$ python3 -q
>>> import numpy as np
>>> np.set_printoptions(precision=2, suppress=True, linewidth=140)
>>> rd = lambda a: np.round(a, 2) + 0
>>> sig = 20 * 0.2 ** np.arange(3)
>>> rng = np.random.default_rng(47726)
>>> m1 = rng.normal(size=(11, 3)) * rng.permutation(sig)
>>> rd(m1)
array([[  5.85,   1.77,  -0.18],
       [-19.19,   1.91,  -0.49],
       [  3.44,  -2.94,   0.45],
       [ 12.82,   2.06,  -0.59],
       [-16.03,   3.04,   0.66],
       [  6.04,  -3.35,  -0.34],
       [ 47.65,  -5.22,  -0.3 ],
       [-27.  ,   2.92,   0.44],
       [ -7.2 ,   0.9 ,  -0.29],
       [  0.65,  -1.75,   0.85],
       [ 30.51,   1.06,  -2.25]])
>>> Ac = (m1 - m1.mean(axis=0)) / m1.std(axis=0)
>>> rd(Ac.std(axis=0))
array([1., 1., 1.])
>>> beta = np.linalg.lstsq(np.delete(Ac, 0, axis=1), Ac[:, 0])[0]
>>> rd(1 - np.var(Ac[:, 0] - np.delete(Ac, 0, axis=1) @ beta))
np.float64(0.71)
>>> np.abs(beta).argmax()
np.int64(0)
>>> O, _ = np.linalg.qr(np.array([[-0.8, -0.5, -0.4], [0.8, 0.3, 0.6], [-0.3, 0.4, -0.3]]))
>>> vecs, _ = np.linalg.qr(np.array([[-0.8, -0.3, -0.4, 1.6],
...     [-0.9, 0.4, 1.2, -1.8],
...     [-0.8, 0.4, -0.2, -0.2],
...     [-1.0, 0.5, -0.4, -1.2]]))
>>> sig = 5 * 0.2 ** np.arange(3)
>>> F = O[:, :3] * sig @ vecs[:3]
>>> rd(F)
array([[ 1.68, -3.  , -0.13, -0.11],
       [-1.62,  3.  , -0.25, -0.13],
       [ 0.08, -1.34,  0.84,  0.02]])
>>> u, r1 = F[2], F[1]
>>> rd(u @ u)
np.float64(2.52)
>>> p = (u @ r1) / (u @ u) * u
>>> rd(p)
array([-0.14,  2.34, -1.46, -0.04])
>>> rd((r1 - p) @ u)
np.float64(0.0)
>>> E = np.loadtxt("case14.csv", delimiter=",")
>>> E
array([[ 0.43, -0.35,  0.4 ],
       [ 3.87,  1.59,  2.01],
       [-2.  , -0.78, -1.02],
       [-0.32,  0.33, -0.5 ],
       [-4.15, -1.15, -2.4 ],
       [-3.25, -0.61, -2.12],
       [-1.35,  0.19, -1.11],
       [ 0.76,  0.6 ,  0.28],
       [-3.31, -0.56, -2.05],
       [ 2.54,  1.79,  0.84],
       [-3.84, -1.58, -2.04],
       [ 1.84,  0.84,  0.94],
       [-1.09, -0.11, -0.66],
       [-3.46, -1.98, -1.69]])
>>> d = np.linalg.norm(m1[:, None] - m1[None], axis=-1)
>>> np.flatnonzero(d[4] < d.mean() / 2)
array([1, 4, 7, 8])
>>> rd(d[:5, :5])
array([[ 0.  , 25.05,  5.33,  6.99, 21.93],
       [25.05,  0.  , 23.17, 32.01,  3.55],
       [ 5.33, 23.17,  0.  , 10.67, 20.37],
       [ 6.99, 32.01, 10.67,  0.  , 28.89],
       [21.93,  3.55, 20.37, 28.89,  0.  ]])
>>> rd(np.linalg.norm(m1, axis=1))
array([ 6.11, 19.3 ,  4.55, 13.  , 16.33,  6.92, 47.94, 27.16,  7.26,  2.05, 30.61])
>>> np.unravel_index(d.round(6).argmax(), d.shape)
(np.int64(6), np.int64(7))
>>> rd(d[4])
array([21.93,  3.55, 20.37, 28.89,  0.  , 23.  , 64.22, 10.98,  9.14, 17.36, 46.67])
>>> Ac = E - E.mean(axis=0)
>>> Uu, sig, VT = np.linalg.svd(Ac, full_matrices=False)
>>> np.abs(Uu[:, 0]).argmax()
np.int64(1)
>>> np.abs(VT[0]).argmax()
np.int64(0)
>>> rd(sig ** 2 / (sig ** 2).sum())
array([0.98, 0.02, 0.  ])
>>> rd(sig)
array([11.07,  1.75,  0.2 ])
>>> W0 = np.load("run15.npy")
>>> rd(W0)
array([[0.5 , 0.5 , 0.  , 0.  ],
       [0.  , 1.  , 0.  , 0.  ],
       [0.  , 0.33, 0.33, 0.33],
       [0.  , 0.  , 0.  , 1.  ]])
>>> # a transition matrix
>>> rd(np.sort(np.abs(np.linalg.eigvals(W0)))[::-1])
array([1.  , 1.  , 0.5 , 0.33])
>>> W0 @ np.ones(4)
array([1., 1., 1., 1.])
>>> p = np.eye(4)[2]
>>> for _ in range(4):
...     p = p @ W0
...     print(p.round(2))
... 
[0.   0.33 0.33 0.33]
[0.   0.44 0.11 0.44]
[0.   0.48 0.04 0.48]
[0.   0.49 0.01 0.49]
>>> X = np.array([[4, 0], [0, 5]])
>>> X
array([[4, 0],
       [0, 5]])
>>> x = np.array([2, 3])
>>> rhs = X @ x
>>> rhs
array([ 8, 15])
>>> rd(np.linalg.solve(X, rhs + X[:, 1]))
array([2., 4.])
>>> rd(np.linalg.solve(X.T, X[0]))
array([1., 0.])
>>> out = np.c_[E[:, :1] @ np.array([[-2]]), np.array([0, 0, 5, 1, 3, 0, 0, 0, 5, 0, 2, 5, 3, 2])]
>>> out
array([[-0.86,  0.  ],
       [-7.74,  0.  ],
       [ 4.  ,  5.  ],
       [ 0.64,  1.  ],
       [ 8.3 ,  3.  ],
       [ 6.5 ,  0.  ],
       [ 2.7 ,  0.  ],
       [-1.52,  0.  ],
       [ 6.62,  5.  ],
       [-5.08,  0.  ],
       [ 7.68,  2.  ],
       [-3.68,  5.  ],
       [ 2.18,  3.  ],
       [ 6.92,  2.  ]])
>>> np.linalg.matrix_rank(np.c_[E, out])
np.int64(4)
>>> np.linalg.matrix_rank(out)
np.int64(2)
>>> rd(np.linalg.norm(np.linalg.qr(E)[0].T @ out, axis=0) ** 2 / ((out ** 2).sum(axis=0) + 1e-12))
array([1.  , 0.32])
>>> out = X / np.linalg.norm(X, axis=1, keepdims=True)
>>> G = out @ out.T
>>> G[1]
array([0., 1.])
>>> np.degrees(np.arccos(np.clip(G[1, 0], -1, 1)))
np.float64(90.0)
>>> feats = np.array([[-1.7, -2.17, -1.18],
...     [1.18, 1.89, -2.0],
...     [-1.59, -1.45, 2.09],
...     [-0.74, 2.29, 1.8],
...     [0.54, -2.89, -0.62],
...     [-0.3, 2.88, -0.79],
...     [0.85, 1.59, 2.4],
...     [-2.53, -1.26, -1.0],
...     [-2.27, -0.34, -1.93],
...     [2.9, 0.69, 0.36],
...     [-0.76, -2.12, 1.98],
...     [-0.27, -2.24, 1.98],
...     [-2.63, 1.28, 0.67],
...     [2.17, 1.74, -1.12]])
>>> lab = rng.permutation(3)
>>> out = feats[:, lab] * rng.choice([-1, 1], 3)
>>> out
array([[ 2.17, -1.18, -1.7 ],
       [-1.89, -2.  ,  1.18],
       [ 1.45,  2.09, -1.59],
       [-2.29,  1.8 , -0.74],
       [ 2.89, -0.62,  0.54],
       [-2.88, -0.79, -0.3 ],
       [-1.59,  2.4 ,  0.85],
       [ 1.26, -1.  , -2.53],
       [ 0.34, -1.93, -2.27],
       [-0.69,  0.36,  2.9 ],
       [ 2.12,  1.98, -0.76],
       [ 2.24,  1.98, -0.27],
       [-1.28,  0.67, -2.63],
       [-1.74, -1.12,  2.17]])
>>> Uu, _, VT = np.linalg.svd(feats.T @ out)
>>> rd(Uu @ VT)
array([[ 0.,  0.,  1.],
       [-1.,  0.,  0.],
       [ 0.,  1.,  0.]])
>>> rd(np.linalg.lstsq(feats, out)[0])
array([[ 0.,  0.,  1.],
       [-1.,  0.,  0.],
       [ 0.,  1.,  0.]])
>>> lab
array([1, 2, 0])
